% ipython --no-banner

In [1]: import numpy as np

In [2]: import numpy.linalg as la

In [3]: np.set_printoptions(precision=2, suppress=True, linewidth=160)

In [4]: rnd = lambda a: np.round(a, 2) + 0

In [5]: m1 = np.load("block18.npy")

In [6]: m1
Out[6]: 
array([[ 0., -1., -3.,  2.],
       [ 0.,  0.,  0.,  0.],
       [ 2.,  1.,  7., -4.],
       [ 2.,  1.,  7., -4.]])

In [7]: np.einsum("ii->", m1)
Out[7]: np.float64(3.0)

In [8]: rnd(np.poly(m1))
Out[8]: array([ 1., -3.,  2.,  0.,  0.])

In [9]: rnd(la.det(m1.T))
Out[9]: np.float64(0.0)

In [10]: rnd(la.eigvals(m1).sum().real)
Out[10]: np.float64(3.0)

In [11]: rnd(la.eigvals(m1))
Out[11]: array([2., 1., 0., 0.])

In [12]: np.einsum("ij,ji->", m1, m1)
Out[12]: np.float64(5.0)

In [13]: rnd(la.det(m1[::-1]))
Out[13]: np.float64(0.0)

In [14]: u = np.array([-2, 2])

In [15]: np.cross(m1[1, :3], m1[2, :3])
Out[15]: array([0., 0., 0.])

In [16]: np.convolve(m1[1], u)
Out[16]: array([0., 0., 0., 0., 0.])

In [17]: np.correlate(m1[1], m1[2], "full")
Out[17]: array([0., 0., 0., 0., 0., 0., 0.])

In [18]: rnd(la.norm(m1) ** 2 / la.norm(m1, 2) ** 2)
Out[18]: np.float64(1.01)

In [19]: rnd(la.norm(m1, axis=1))
Out[19]: array([3.74, 0.  , 8.37, 8.37])

In [20]: la.norm(m1, axis=1).argmax()
Out[20]: np.int64(2)

In [21]: left, s, VT = la.svd(m1)

In [22]: rnd(s)
Out[22]: array([12.37,  1.02,  0.  ,  0.  ])

In [23]: Y = left[:, :2] @ np.diag(s[:2]) @ VT[:2]

In [24]: la.matrix_rank(Y)
Out[24]: np.int64(2)

In [25]: rnd(la.norm(m1 - Y) / la.norm(m1))
Out[25]: np.float64(0.0)

In [26]: left, s, VT = la.svd(m1)

In [27]: evecs = VT[:(s > 1e-8).sum()]

In [28]: rng = np.random.default_rng(498)

In [29]: vec = m1[0] + -1 * m1[3] + rng.integers(2) * np.eye(4)[2]

In [30]: vec
Out[30]: array([ -2.,  -2., -10.,   6.])

In [31]: rnd(la.norm(vec - evecs.T @ evecs @ vec))
Out[31]: np.float64(0.0)

In [32]: np.allclose(evecs.T @ evecs @ vec, vec)
Out[32]: True

In [33]: data = np.load("test13.npy")

In [34]: rnd(data)
Out[34]: 
array([[0.53, 0.23, 0.08, 0.38, 0.23],
       [0.23, 0.1 , 0.03, 0.16, 0.1 ],
       [0.08, 0.03, 0.01, 0.05, 0.03],
       [0.38, 0.16, 0.05, 0.27, 0.16],
       [0.23, 0.1 , 0.03, 0.16, 0.1 ]])

In [35]: # applying it twice changes nothing

In [36]: vec = np.array([0, -1, 0, 2, 1])

In [37]: rnd(np.eye(5) - data)
Out[37]: 
array([[ 0.47, -0.23, -0.08, -0.38, -0.23],
       [-0.23,  0.9 , -0.03, -0.16, -0.1 ],
       [-0.08, -0.03,  0.99, -0.05, -0.03],
       [-0.38, -0.16, -0.05,  0.73, -0.16],
       [-0.23, -0.1 , -0.03, -0.16,  0.9 ]])

In [38]: rnd(la.eigvalsh(2 * data - np.eye(5)))
Out[38]: array([-1., -1., -1., -1.,  1.])

In [39]: rnd(data @ data @ vec)
Out[39]: array([0.75, 0.32, 0.11, 0.54, 0.32])

In [40]: np.trace(data)
Out[40]: np.float64(1.0)

In [41]: W0 = np.load("run16.npy")

In [42]: W0
Out[42]: 
array([[ 2, -3],
       [ 0,  2]])

In [43]: # triangular

In [44]: W0.reshape(2, -1)
Out[44]: 
array([[ 2, -3],
       [ 0,  2]])

In [45]: W0.reshape(2, 3)
Traceback (most recent call last):
  Cell In[45], line 1
    W0.reshape(2, 3)
ValueError: cannot reshape array of size 4 into shape (2,3)


In [46]: W0.ravel(order="F")
Out[46]: array([ 2,  0, -3,  2])

In [47]: t3 = W0.reshape(2, 2, -1)

In [48]: np.einsum("ihd,ihd->ih", t3, t3)
Out[48]: 
array([[4, 9],
       [0, 4]])

In [49]: J = np.loadtxt("w.csv", delimiter=",")

In [50]: rnd(J)
Out[50]: 
array([[0.19, 0.31, 0.12, 0.31, 0.06],
       [0.25, 0.2 , 0.25, 0.15, 0.15],
       [0.08, 0.17, 0.42, 0.  , 0.33],
       [0.18, 0.18, 0.23, 0.23, 0.18],
       [0.33, 0.  , 0.25, 0.25, 0.17]])

In [51]: # a transition matrix

In [52]: cov = J.T @ J

In [53]: np.allclose(cov, cov.T)
Out[53]: True

In [54]: rnd(cov)
Out[54]: 
array([[0.25, 0.16, 0.25, 0.22, 0.17],
       [0.16, 0.2 , 0.2 , 0.17, 0.14],
       [0.25, 0.2 , 0.37, 0.19, 0.27],
       [0.22, 0.17, 0.19, 0.23, 0.13],
       [0.17, 0.14, 0.27, 0.13, 0.2 ]])

In [55]: rnd(np.diag(cov))
Out[55]: array([0.25, 0.2 , 0.37, 0.23, 0.2 ])

In [56]: rnd(J @ J)
Out[56]: 
array([[0.2 , 0.2 , 0.24, 0.19, 0.17],
       [0.19, 0.19, 0.26, 0.18, 0.18],
       [0.2 , 0.13, 0.31, 0.13, 0.22],
       [0.2 , 0.17, 0.26, 0.18, 0.19],
       [0.18, 0.19, 0.24, 0.2 , 0.18]])

In [57]: rnd((J - J.T) / 2)
Out[57]: 
array([[ 0.  ,  0.03,  0.02,  0.07, -0.14],
       [-0.03,  0.  ,  0.04, -0.02,  0.08],
       [-0.02, -0.04,  0.  , -0.11,  0.04],
       [-0.07,  0.02,  0.11,  0.  , -0.03],
       [ 0.14, -0.08, -0.04,  0.03,  0.  ]])

In [58]: rnd(la.matrix_power(J, 3))
Out[58]: 
array([[0.2 , 0.18, 0.26, 0.18, 0.19],
       [0.2 , 0.17, 0.26, 0.18, 0.19],
       [0.2 , 0.17, 0.27, 0.17, 0.2 ],
       [0.2 , 0.17, 0.26, 0.18, 0.19],
       [0.2 , 0.17, 0.26, 0.18, 0.19]])

In [59]: assert J == J.T
Traceback (most recent call last):
  Cell In[59], line 1
    assert J == J.T
ValueError: The truth value of an array with more than one element is ambiguous. Use a.any() or a.all()


In [60]: Y = J + rng.integers(-2, 3, (5, 4)) @ rng.integers(-2, 3, (4, 5))

In [61]: rnd(Y)
Out[61]: 
array([[-0.81, -1.69,  6.12, -3.69, -3.94],
       [ 0.25, -0.8 , -1.75,  0.15,  5.15],
       [-1.92, -1.83, -1.58,  5.  ,  6.33],
       [ 4.18,  5.18, -7.77,  0.23,  1.18],
       [-2.67, -2.  ,  4.25,  4.25, -1.83]])

In [62]: rnd(la.svd(Y - J, compute_uv=False))
Out[62]: array([14.16, 10.24,  5.05,  0.13,  0.  ])

In [63]: Y - J
Out[63]: 
array([[-1., -2.,  6., -4., -4.],
       [ 0., -1., -2.,  0.,  5.],
       [-2., -2., -2.,  5.,  6.],
       [ 4.,  5., -8.,  0.,  1.],
       [-3., -2.,  4.,  4., -2.]])

In [64]: vec = np.array([1, -2, 0, 0, -2])

In [65]: rnd(Y * vec)
Out[65]: 
array([[ -0.81,   3.38,   0.  ,   0.  ,   7.88],
       [  0.25,   1.6 ,   0.  ,   0.  , -10.3 ],
       [ -1.92,   3.67,   0.  ,   0.  , -12.67],
       [  4.18, -10.36,   0.  ,   0.  ,  -2.36],
       [ -2.67,   4.  ,   0.  ,   0.  ,   3.67]])

In [66]: np.sign((Y @ vec).round(6))
Out[66]: array([ 1., -1., -1., -1.,  1.])

In [67]: rnd(Y @ np.eye(5)[2])
Out[67]: array([ 6.12, -1.75, -1.58, -7.77,  4.25])

In [68]: rnd(np.einsum("ij,j->i", Y, vec))
Out[68]: array([ 10.44,  -8.45, -10.92,  -8.55,   5.  ])

In [69]: rnd(Y @ (2 * vec))
Out[69]: array([ 20.88, -16.9 , -21.83, -17.09,  10.  ])

In [70]: rnd((Y * vec).sum(axis=1))
Out[70]: array([ 10.44,  -8.45, -10.92,  -8.55,   5.  ])

In [71]: F = np.load("arr.npy")

In [72]: rnd(F)
Out[72]: 
array([[0.36, 0.18, 0.18, 0.  , 0.27],
       [0.27, 0.27, 0.  , 0.18, 0.27],
       [0.11, 0.22, 0.33, 0.33, 0.  ],
       [0.2 , 0.2 , 0.2 , 0.3 , 0.1 ],
       [0.33, 0.33, 0.  , 0.17, 0.17]])

In [73]: # rows sum to 1

In [74]: Y = np.array([[1, 1], [0, 0], [3, 3], [3, 1], [-3, -1]])

In [75]: rnd(np.einsum("ij->j", F))
Out[75]: array([1.28, 1.21, 0.72, 0.98, 0.81])

In [76]: rnd(Y.T @ F.T)
Out[76]: 
array([[0.09, 0.  , 2.11, 1.4 , 0.33],
       [0.64, 0.18, 1.44, 1.  , 0.33]])

In [77]: rnd(np.einsum("ij,ij->i", F, F))
Out[77]: array([0.27, 0.26, 0.28, 0.22, 0.28])

In [78]: rnd(np.einsum("ik,kj->ji", F, Y))
Out[78]: 
array([[0.09, 0.  , 2.11, 1.4 , 0.33],
       [0.64, 0.18, 1.44, 1.  , 0.33]])

In [79]: Y = np.array([[-2, -4, 0, -4, -4],
    ...:     [1, 5, -3, 1, 5],
    ...:     [3, 5, -1, -2, 2],
    ...:     [0, -2, -2, 0, 1],
    ...:     [2, 5, 3, -5, -5]])

In [80]: E = np.triu(Y, 1)

In [81]: E
Out[81]: 
array([[ 0, -4,  0, -4, -4],
       [ 0,  0, -3,  1,  5],
       [ 0,  0,  0, -2,  2],
       [ 0,  0,  0,  0,  1],
       [ 0,  0,  0,  0,  0]])

In [82]: rnd(la.det(2 * E)), rnd(la.det(E))
Out[82]: (np.float64(0.0), np.float64(0.0))

In [83]: np.einsum("ii->", E)
Out[83]: np.int64(0)

In [84]: np.einsum("ij,ji->", E, E)
Out[84]: np.int64(0)

In [85]: np.poly(E)
Out[85]: array([1., 0., 0., 0., 0., 0.])

In [86]: rnd(la.eigvals(E).sum().real)
Out[86]: np.float64(0.0)

In [87]: rnd(la.eigvals(E))
Out[87]: array([0., 0., 0., 0., 0.])

In [88]: left, s, VT = la.svd(E)

In [89]: evecs = VT[:(s > 1e-8).sum()]

In [90]: vec = E[4] + 2 * E[2] + rng.integers(2) * np.eye(5)[1]

In [91]: vec
Out[91]: array([ 0.,  1.,  0., -4.,  4.])

In [92]: rnd(np.diag(evecs.T @ evecs))
Out[92]: array([0., 1., 1., 1., 1.])

In [93]: rnd(evecs.T @ evecs)
Out[93]: 
array([[0., 0., 0., 0., 0.],
       [0., 1., 0., 0., 0.],
       [0., 0., 1., 0., 0.],
       [0., 0., 0., 1., 0.],
       [0., 0., 0., 0., 1.]])

In [94]: rnd(la.norm(vec - evecs.T @ evecs @ vec))
Out[94]: np.float64(0.0)
